$ python -q
>>> import numpy as np
>>> np.set_printoptions(suppress=True, linewidth=120)
>>> X = np.load("run10.npy")
>>> print(X)
[[ 0.46  2.29  2.26]
 [-0.87 -2.33 -2.14]
 [ 0.12  0.8   0.53]
 [-0.64  1.49  1.08]]
>>> Y = np.array([[1, -3, 4], [1, 1, -8]])
>>> Z = np.kron(Y, X)
>>> print(Z.shape)
(8, 9)
>>> print(round(np.linalg.norm(Z, 2), 2), round(np.linalg.norm(Y, 2) * np.linalg.norm(X, 2), 2))
46.23 46.23
>>> arr = np.array([[-0.5, 1.5, 0.7, 0.2], [1.2, 1.9, 1.0, 1.7], [-0.8, 0.8, -0.5, 0.6]])
>>> arr[:, 1] *= 20
>>> print(arr)
[[-0.5 30.   0.7  0.2]
 [ 1.2 38.   1.   1.7]
 [-0.8 16.  -0.5  0.6]]
>>> print(round(np.linalg.norm(arr, 2) / np.linalg.norm(arr), 2))
1.0
>>> f, g = arr[1], arr[0]
>>> print(f @ g)
1140.44
>>> print(np.round(f @ f, 2))
1449.33
>>> p = (f @ g) / (f @ f) * f
>>> print(np.round(np.outer(f, g), 2))
[[  -0.6    36.      0.84    0.24]
 [ -19.   1140.     26.6     7.6 ]
 [  -0.5    30.      0.7     0.2 ]
 [  -0.85   51.      1.19    0.34]]
>>> print(p.round(2))
[ 0.94 29.9   0.79  1.34]
>>> print(np.linalg.matrix_rank(np.outer(f, g)))
1
>>> print(round(float(np.linalg.norm(f + g) ** 2 + np.linalg.norm(f - g) ** 2), 2))
4700.22
>>> data = np.load("a.npy")
>>> print(data.round(2))
[[-0.87  0.1   0.48]
 [ 0.44 -0.27  0.86]
 [ 0.22  0.96  0.19]]
>>> gram = data.T @ data
>>> print(np.round(np.linalg.svd(data, compute_uv=False) ** 2, 2))
[1. 1. 1.]
>>> print(np.round(np.diag(gram), 2))
[1. 1. 1.]
>>> print((data @ data.T).shape)
(3, 3)
>>> J = np.load("case6.npy")
>>> print(J.round(2))
[[-0.79 -0.56 -0.85]
 [-4.86 -3.2  -5.27]
 [-7.85 -3.95 -8.82]
 [ 4.29  1.45  5.  ]
 [ 3.87 -1.42  5.19]
 [-5.8  -3.65 -6.34]
 [-2.02  0.19 -2.57]
 [ 6.05  3.31  6.74]
 [ 9.22  9.88  9.06]
 [-4.95 -4.49 -5.07]
 [-3.35  4.16 -5.22]
 [ 9.55  8.13  9.9 ]
 [ 0.54  3.97 -0.32]
 [ 3.68  6.    3.1 ]
 [ 6.88  3.44  7.74]]
>>> def softmax(z):
...     e = np.exp(z - z.max(axis=-1, keepdims=True))
...     return e / e.sum(axis=-1, keepdims=True)
... 
>>> print(np.round(softmax(J[4] + 3), 2) + 0)
[0.21 0.   0.79]
>>> scores = J @ J.T / np.sqrt(3)
>>> print(np.round(softmax(scores)[4] @ J, 2))
[9.54 8.14 9.89]
